$ ipython --no-banner

In [1]: import numpy as np

In [2]: np.set_printoptions(precision=3, suppress=True, linewidth=100, floatmode="fixed")

In [3]: cent = 3 * np.array([[1.6, -1.4, -1.9, -0.6, 2.1, 0.4, 1.7, -1.0],
   ...:     [-0.7, 0.7, 0.6, 1.9, 1.5, 0.2, -0.9, 0.4],
   ...:     [0.1, -1.1, 1.1, -0.1, 1.2, 0.2, -0.1, -0.9]])

In [4]: rng = np.random.default_rng(3451)

In [5]: lab = rng.integers(0, 3, 34)

In [6]: M = cent[lab] + rng.normal(size=(34, 8))

In [7]: M
Out[7]: 
array([[-0.731,  1.937,  2.604,  6.733,  3.399,  0.829, -3.814,  1.029],
       [ 5.684, -4.367, -6.103, -1.772,  7.342, -1.472,  5.474, -2.983],
       [-2.733,  3.014,  2.866,  5.668,  4.462, -1.013, -2.392,  2.524],
       [ 1.947, -4.763,  3.653,  0.397,  3.324,  0.845, -0.693, -1.323],
       [ 5.493, -2.556, -6.219, -1.948,  7.743,  1.009,  5.076, -2.905],
       [ 4.855, -2.475, -5.252, -0.674,  6.408,  1.813,  5.233, -2.581],
       [-2.536,  1.192,  2.536,  5.988,  4.651,  2.184, -3.848,  1.633],
       [ 5.687, -2.708, -6.432, -0.864,  5.666,  0.203,  4.302, -4.262],
       [ 1.139, -1.584,  3.875,  0.202,  2.728,  0.437, -1.337, -2.549],
       [-3.019, -0.843,  0.982,  5.672,  5.549, -0.346, -2.312, -1.041],
       [-2.630,  3.586,  1.850,  4.969,  5.707,  0.992, -1.137,  1.184],
       [ 3.530, -2.824, -7.161, -0.756,  6.850,  1.874,  4.950, -2.942],
       [ 0.767, -4.268,  2.322,  1.500,  3.833,  0.491, -0.962, -2.059],
       [ 0.459, -2.548,  2.487,  0.589,  5.173, -1.263, -0.151, -3.219],
       [ 4.164, -3.053, -5.218, -1.262,  7.050,  1.943,  3.779, -1.022],
       [-2.598,  1.654,  2.271,  6.907,  4.026,  1.286, -2.706,  0.790],
       [ 0.737, -4.197,  1.771,  2.147,  1.834,  2.566, -0.939, -2.955],
       [ 6.872, -3.648, -7.038, -1.764,  5.483,  0.803,  5.891, -4.249],
       [ 2.999, -3.039, -6.841, -2.357,  5.774,  1.825,  5.048, -4.134],
       [-2.055,  2.312,  2.103,  5.214,  3.571, -1.857, -5.355,  1.028],
       [-1.408,  1.948,  1.724,  7.073,  3.413,  1.287, -1.927,  1.310],
       [-1.440,  1.959,  1.199,  6.266,  4.561,  0.956, -3.124,  0.139],
       [-1.492,  1.398,  2.162,  5.837,  4.465,  0.341, -2.029,  2.751],
       [-2.353,  2.046,  2.663,  5.469,  3.120,  0.924, -3.498,  1.946],
       [-3.152,  1.018,  2.060,  6.438,  4.075, -0.918, -3.368,  1.128],
       [ 1.610, -2.831,  3.322,  0.437,  3.093, -0.427, -0.813, -3.052],
       [ 5.719, -5.200, -5.125, -2.930,  7.423,  1.214,  3.872, -2.541],
       [ 3.398, -3.717, -6.472, -3.328,  6.862,  2.327,  5.180, -2.566],
       [-1.961,  3.866,  0.987,  5.159,  5.456,  0.322, -2.077,  1.251],
       [ 4.867, -4.432, -4.634, -1.873,  6.062,  1.944,  4.135, -2.799],
       [-1.437,  1.205,  2.062,  5.976,  5.804,  1.332, -3.124,  0.630],
       [ 0.734, -3.822,  4.142,  0.053,  4.621,  2.521, -1.070, -3.548],
       [-2.301,  3.555,  1.359,  5.451,  4.989,  1.803, -2.569,  0.998],
       [-1.902,  1.840,  2.937,  6.813,  4.425,  1.147, -1.652, -0.472]])

In [8]: q, Rm = np.linalg.qr(M)

In [9]: np.trace(q @ q.T)
Out[9]: np.float64(8.0)

In [10]: q.shape, Rm.shape
Out[10]: ((34, 8), (8, 8))
